% python3 -q
>>> import numpy as np
>>> import numpy.linalg as la
>>> np.set_printoptions(precision=1, suppress=True, linewidth=160)
>>> rnd = lambda a: np.round(a, 1) + 0
>>> X = np.load("case14.npy")
>>> print(rnd(X))
[[  3.8   1.3  -5.8  -5.2  -2.7   4.   -6.8  -2.3]
 [  6.6   3.8  -1.3  -2.2   0.7   4.   -2.3   2.6]
 [  8.6   2.1  -8.2  -6.8  -0.4   4.   -9.2  -0.8]
 [  3.7   1.6  -4.9  -4.6  -2.5   4.   -5.9  -1.8]
 [  2.1   2.4  -0.8  -1.8  -2.2   4.   -1.8  -0.1]
 [  7.5   2.2  -6.7  -5.8  -0.6   4.   -7.7  -0.5]
 [  8.1   2.5  -6.7  -5.8  -0.2   4.   -7.7  -0.1]
 [  7.8   2.7  -5.7  -5.1   0.    4.   -6.7   0.4]
 [  3.6   1.   -6.5  -5.7  -3.1   4.   -7.5  -2.9]
 [  3.3   2.2  -2.8  -3.2  -2.1   4.   -3.8  -0.6]
 [ -0.3   0.4  -4.5  -4.3  -5.    4.   -5.5  -4.2]
 [  1.3   0.7  -5.2  -4.8  -4.2   4.   -6.2  -3.6]
 [ -4.3  -2.6  -9.6  -7.7  -9.4   4.  -10.6 -10.3]
 [  1.1   2.   -1.   -2.   -2.9   4.   -2.   -0.9]
 [ -1.6   0.   -4.3  -4.2  -5.8   4.   -5.3  -5. ]
 [  5.8   3.3  -2.   -2.7  -0.1   4.   -3.    1.5]
 [  1.1   0.5  -5.6  -5.1  -4.5   4.   -6.6  -4. ]
 [  4.5   3.   -1.5  -2.3  -0.8   4.   -2.5   1.1]
 [  9.1   4.3  -2.1  -2.7   2.1   4.   -3.1   3.7]
 [  4.7   1.8  -5.4  -4.9  -2.    4.   -6.4  -1.4]
 [  3.5   2.8  -1.1  -2.1  -1.4   4.   -2.1   0.6]
 [ -1.7   1.8   1.   -0.7  -4.1   4.    0.   -1.5]
 [  3.9   2.3  -3.   -3.3  -1.7   4.   -4.   -0.4]
 [  4.3   2.3  -3.5  -3.7  -1.6   4.   -4.5  -0.4]
 [  0.9   1.9  -1.3  -2.2  -3.1   4.   -2.3  -1.2]
 [  3.7   3.2   0.   -1.4  -0.9   4.   -1.    1.4]
 [  8.4   3.9  -2.6  -3.    1.4   4.   -3.6   2.9]
 [  0.8   0.9  -4.   -4.   -4.1   4.   -5.   -3.1]]
>>> # rows and columns are dependent
>>> rank = la.matrix_rank(X)
>>> print(rank)
3
>>> ns = la.svd(X)[2][rank:].T
>>> print([int(la.matrix_rank(X[:, :j + 1])) for j in range(8)])
[1, 2, 3, 3, 3, 3, 3, 3]
>>> print([int(la.matrix_rank(np.delete(X, i, axis=0))) for i in range(28)])
[3, 3, 3, 3, 3, 3, 3, 3, 3, 3, 3, 3, 3, 3, 3, 3, 3, 3, 3, 3, 3, 3, 3, 3, 3, 3, 3, 3]
>>> print(np.allclose(X @ ns, 0))
True
>>> print([int(la.matrix_rank(X[:i])) for i in range(1, len(X) + 1)])
[1, 2, 3, 3, 3, 3, 3, 3, 3, 3, 3, 3, 3, 3, 3, 3, 3, 3, 3, 3, 3, 3, 3, 3, 3, 3, 3, 3]
>>> Uu, sv, vt = la.svd(X)
>>> print(np.argmax(sv[:-1] / (sv[1:] + 1e-6)) + 1)
3
>>> Y = Uu[:, :3] @ np.diag(sv[:3]) @ vt[:3]
>>> print(la.matrix_rank(Y))
3
>>> print(rnd(np.abs(X - Y).max()))
0.0
>>> def softmax(z):
...     e = np.exp(z - z.max(axis=-1, keepdims=True))
...     return e / e.sum(axis=-1, keepdims=True)
... 
>>> print(rnd(softmax(X[4] + -2)))
[0.1 0.2 0.  0.  0.  0.7 0.  0. ]
>>> print(rnd(softmax(10 * X[4])))
[0. 0. 0. 0. 0. 1. 0. 0.]
>>> print(rnd(softmax(X[4])))
[0.1 0.2 0.  0.  0.  0.7 0.  0. ]
>>> print(rnd(softmax(X).sum(axis=1)))
[1. 1. 1. 1. 1. 1. 1. 1. 1. 1. 1. 1. 1. 1. 1. 1. 1. 1. 1. 1. 1. 1. 1. 1. 1. 1. 1. 1.]
>>> S = X @ X.T / np.sqrt(8)
>>> print(rnd(softmax(S)[4] @ X))
[ 8.2  2.1 -7.9 -6.6 -0.5  4.  -8.9 -0.8]
>>> print(softmax(S).round(6).argmax(axis=1))
[12  2  2 12  2  2  2  2 12  2 12 12 12 12 12  2 12  2  2  2  2 12  2  2 12 18  2 12]
>>> Uu, sv, vt = la.svd(X, full_matrices=False)
>>> print(rnd(np.sqrt((sv ** 2).sum())), rnd(la.norm(X)))
60.8 60.8
>>> print(np.allclose(Uu * sv @ vt, X))
True
>>> print(np.abs(Uu[:, 0]).round(6).argmax())
2
>>> print(rnd(Uu.T @ Uu))
[[1. 0. 0. 0. 0. 0. 0. 0.]
 [0. 1. 0. 0. 0. 0. 0. 0.]
 [0. 0. 1. 0. 0. 0. 0. 0.]
 [0. 0. 0. 1. 0. 0. 0. 0.]
 [0. 0. 0. 0. 1. 0. 0. 0.]
 [0. 0. 0. 0. 0. 1. 0. 0.]
 [0. 0. 0. 0. 0. 0. 1. 0.]
 [0. 0. 0. 0. 0. 0. 0. 1.]]
>>> print(rnd(Uu.T @ X @ vt.T))
[[53.3  0.   0.   0.   0.   0.   0.   0. ]
 [ 0.  26.8  0.   0.   0.   0.   0.   0. ]
 [ 0.   0.  11.7  0.   0.   0.   0.   0. ]
 [ 0.   0.   0.   0.   0.   0.   0.   0. ]
 [ 0.   0.   0.   0.   0.   0.   0.   0. ]
 [ 0.   0.   0.   0.   0.   0.   0.   0. ]
 [ 0.   0.   0.   0.   0.   0.   0.   0. ]
 [ 0.   0.   0.   0.   0.   0.   0.   0. ]]
>>> print(rnd(sv))
[53.3 26.8 11.7  0.   0.   0.   0.   0. ]
>>> blk = np.stack([X, -2 * X, X[::-1]])
>>> print(la.matrix_rank(blk.reshape(3, -1)))
2
>>> print((blk @ X.T).shape)
(3, 28, 28)
>>> print(blk.shape)
(3, 28, 8)
>>> print(la.matrix_rank(blk))
[3 3 3]
>>> arr = np.maximum(np.array([[-2, -1],
...     [1, 0],
...     [0, 1],
...     [2, -1],
...     [1, -3],
...     [0, -1],
...     [-1, 1],
...     [2, 1],
...     [3, -1],
...     [-2, 3],
...     [0, 2],
...     [1, -2],
...     [-2, -1],
...     [-3, 2],
...     [3, -3],
...     [2, 2],
...     [1, -1],
...     [0, -3],
...     [3, -3],
...     [2, 3]]) @ np.array([[1, 3, 2, 2], [-2, -1, -3, 0]]) + np.array([2, 6, 7, 7]), 0)
>>> print(arr)
[[ 2  1  6  3]
 [ 3  9  9  9]
 [ 0  5  4  7]
 [ 6 13 14 11]
 [ 9 12 18  9]
 [ 4  7 10  7]
 [ 0  2  2  5]
 [ 2 11  8 11]
 [ 7 16 16 13]
 [ 0  0  0  3]
 [ 0  4  1  7]
 [ 7 11 15  9]
 [ 2  1  6  3]
 [ 0  0  0  1]
 [11 18 22 13]
 [ 0 10  5 11]
 [ 5 10 12  9]
 [ 8  9 16  7]
 [11 18 22 13]
 [ 0  9  2 11]]
>>> labels = arr[:, 1] > np.median(arr[:, 1])
>>> u = arr[labels].mean(axis=0) - arr[~labels].mean(axis=0)
>>> print(labels.astype(int))
[0 0 0 1 1 0 0 1 1 0 0 1 0 0 1 1 1 0 1 0]
>>> print(np.argsort(-np.abs(u).round(6), kind="stable"))
[2 1 3 0]
>>> print(rnd(u))
[4.7 8.9 9.6 5.3]
>>> print(rnd((((arr - arr.mean(axis=0)) @ u > 0) == labels).mean()))
0.8
>>> Y = np.c_[arr[:, :1] @ np.array([[-2]]), np.array([6, -1, -5, 2, -9, 1, 8, 4, 4, -5, -3, -5, -6, -6, -8, -2, 8, 2, 7, 5])]
>>> print(Y)
[[ -4   6]
 [ -6  -1]
 [  0  -5]
 [-12   2]
 [-18  -9]
 [ -8   1]
 [  0   8]
 [ -4   4]
 [-14   4]
 [  0  -5]
 [  0  -3]
 [-14  -5]
 [ -4  -6]
 [  0  -6]
 [-22  -8]
 [  0  -2]
 [-10   8]
 [-16   2]
 [-22   7]
 [  0   5]]
>>> print(la.matrix_rank(Y))
2
>>> print(rnd(la.lstsq(arr, Y[:, 0])[0]))
[-2.  0.  0.  0.]
>>> print(rnd(la.norm(Y - arr @ la.lstsq(arr, Y)[0], axis=0)))
[ 0.  23.6]
>>> vec = np.array([2, 1, 0, -3])
>>> y = arr @ vec
>>> c, lr = np.zeros(4), 1 / la.norm(arr, 2) ** 2
>>> for i in range(50):
...     c -= lr * arr.T @ (arr @ c - y)
...     if i % 10 == 0: print(i, round(la.norm(arr @ c - y), 1))
... 
0 44.1
10 29.7
20 21.1
30 16.2
40 13.6
>>> print(rnd(c))
[ 1.  -0.4  0.9 -1.9]
>>> cen = arr - arr.mean(axis=0)
>>> V = la.svd(cen)[2][:1]
>>> Y = cen - cen @ V.T @ V
>>> print(la.norm(Y, axis=1).round(6).argmax())
19
>>> print(rnd(np.cov(cen @ V.T, rowvar=False)))
99.8
>>> print(rnd((cen @ V.T).std(axis=0)))
[9.7]
>>> gram = np.cov(arr, rowvar=False)
>>> print(np.argwhere(np.triu(np.abs(np.corrcoef(arr.T)) > 0.8, 1)))
[[0 2]
 [1 2]
 [1 3]]
>>> print(rnd(la.eigvalsh(gram)[::-1]))
[99.8 11.8  0.3  0.1]
>>> print(rnd(np.polyfit(arr[:, 0], arr[:, 2], 1)))
[1.8 2.4]
>>> print(rnd(np.corrcoef(arr.T)))
[[1.  0.8 1.  0.6]
 [0.8 1.  0.9 0.9]
 [1.  0.9 1.  0.7]
 [0.6 0.9 0.7 1. ]]
>>> data = np.loadtxt("layer16.csv", delimiter=",")
>>> print(data)
[[  6.7  18.3 -21.6  41.9]
 [-23.2   8.3  -2.4  13.1]
 [-23.3   9.1  -4.8  15.1]
 [  5.2  18.  -23.4  42.5]
 [  5.9  17.8 -21.1  41.6]
 [  5.   17.3 -21.2  42.2]
 [  7.4  18.5 -22.5  43.1]
 [  6.9  16.1 -21.8  41.6]
 [  6.   17.8 -21.2  41.9]
 [  6.7  17.8 -21.2  42.7]
 [  6.2  17.7 -21.6  43.8]
 [  6.1  17.7 -21.6  41.3]
 [  5.4  18.7 -21.1  42.9]
 [-24.9   9.2  -3.8  14.1]
 [  5.8  16.9 -21.7  41.8]
 [  4.9  18.1 -20.7  42.2]
 [-24.4   9.1  -3.2  14. ]
 [  6.5  16.9 -20.9  42.5]
 [  4.9  15.9 -19.2  41.4]
 [  7.   19.4 -22.   43.4]
 [  6.5  18.5 -22.6  39.4]
 [-23.7   8.2  -4.9  14.2]
 [  7.5  18.1 -23.9  41.4]
 [-24.1   8.9  -5.1  14.1]
 [  5.4  19.  -22.2  41.8]
 [-24.6   8.7  -4.7  11.8]]
>>> blk = np.stack([data, -2 * data, data[::-1]])
>>> print(rnd(np.einsum("bij,cij->bc", blk, blk)))
[[  55392.2 -110784.4   44629.5]
 [-110784.4  221568.9  -89259. ]
 [  44629.5  -89259.    55392.2]]
>>> print(blk.shape)
(3, 26, 4)
>>> print(rnd(blk.sum(axis=0)))
[[-31.3  -9.6  16.9 -30.1]
 [ 28.6  10.7 -19.8  28.7]
 [ -0.8  -0.2  -0.3  -1. ]
 [  2.3   0.1  -0.5  -1.1]
 [-29.6  -9.6  16.2 -27.4]
 [  1.5   1.2  -1.4  -2.8]
 [ -0.4   0.9   0.5   0.3]
 [ -2.   -0.2   2.6  -0.2]
 [  0.5  -0.9   0.3   0.6]
 [-31.1  -8.7  18.  -28.7]
 [ -1.3   0.4   0.9  -1.6]
 [ -0.3  -0.8  -0.1   0.5]
 [-30.3  -9.5  17.3 -28.8]
 [ 30.3   9.5 -17.3  28.8]
 [  0.3   0.8   0.1  -0.5]
 [  1.3  -0.4  -0.9   1.6]
 [ 31.1   8.7 -18.   28.7]
 [ -0.5   0.9  -0.3  -0.6]
 [  2.    0.2  -2.6   0.2]
 [  0.4  -0.9  -0.5  -0.3]
 [ -1.5  -1.2   1.4   2.8]
 [ 29.6   9.6 -16.2  27.4]
 [ -2.3  -0.1   0.5   1.1]
 [  0.8   0.2   0.3   1. ]
 [-28.6 -10.7  19.8 -28.7]
 [ 31.3   9.6 -16.9  30.1]]
>>> print(la.matrix_rank(blk.reshape(3, -1)))
2
>>> print(rnd(la.norm(blk, axis=(1, 2))))
[235.4 470.7 235.4]
>>> cen = data - data.mean(axis=0)
>>> Uu, sv, vt = la.svd(cen, full_matrices=False)
>>> print(la.matrix_rank(cen))
4
>>> print(np.searchsorted(np.cumsum(sv ** 2) / (sv ** 2).sum(), 0.9) + 1)
1
>>> print(rnd((sv ** 2).sum() ** 2 / (sv ** 4).sum()))
1.0
>>> print(rnd(sv ** 2 / (sv ** 2).sum()))
[1. 0. 0. 0.]
>>> print(rnd(vt[0] * np.sign(vt[0, np.abs(vt[0]).argmax()])))
[ 0.7  0.2 -0.4  0.6]
>>> print((np.sign(Uu[:, 0]) == np.sign(Uu[0, 0])).astype(int))
[1 0 0 1 1 1 1 1 1 1 1 1 1 0 1 1 0 1 1 1 1 0 1 0 1 0]
>>> gram = np.cov(data, rowvar=False)
>>> print(rnd(np.corrcoef(data[:, 3], data[:, 1])[0, 1]))
1.0
>>> print(np.argwhere(np.triu(np.abs(np.corrcoef(data.T)) > 0.8, 1)))
[[0 1]
 [0 2]
 [0 3]
 [1 2]
 [1 3]
 [2 3]]
>>> print(np.argsort(-data.std(axis=0).round(6), kind="stable"))
[0 3 2 1]
>>> print(rnd(np.corrcoef(data.T)))
[[ 1.  1. -1.  1.]
 [ 1.  1. -1.  1.]
 [-1. -1.  1. -1.]
 [ 1.  1. -1.  1.]]
>>> print(rnd(gram))
[[ 186.4   55.8 -108.4  174.6]
 [  55.8   17.3  -32.7   52.5]
 [-108.4  -32.7   63.9 -101.5]
 [ 174.6   52.5 -101.5  164.8]]
>>> Uu, sv, vt = la.svd(gram)
>>> print(rnd(sv))
[430.4   1.1   0.6   0.4]
>>> Y = Uu[:, :1] @ np.diag(sv[:1]) @ vt[:1]
>>> print(rnd(la.norm(gram - Y) / la.norm(gram)))
0.0
>>> print(la.matrix_rank(gram, rtol=0.05))
1
>>> print(rnd(np.abs(gram - Y).max()))
0.7
>>> vec = np.array([-1, -2, 1, 0])
>>> y = data @ vec
>>> c, lr = np.zeros(4), 1 / la.norm(data, 2) ** 2
>>> for i in range(5):
...     c -= lr * data.T @ (data @ c - y)
...     if i % 1 == 0: print(i, round(la.norm(data @ c - y), 1))
... 
0 49.7
1 45.3
2 41.2
3 37.6
4 34.3
>>> print(rnd(c))
[-0.4 -0.4  0.5 -1. ]
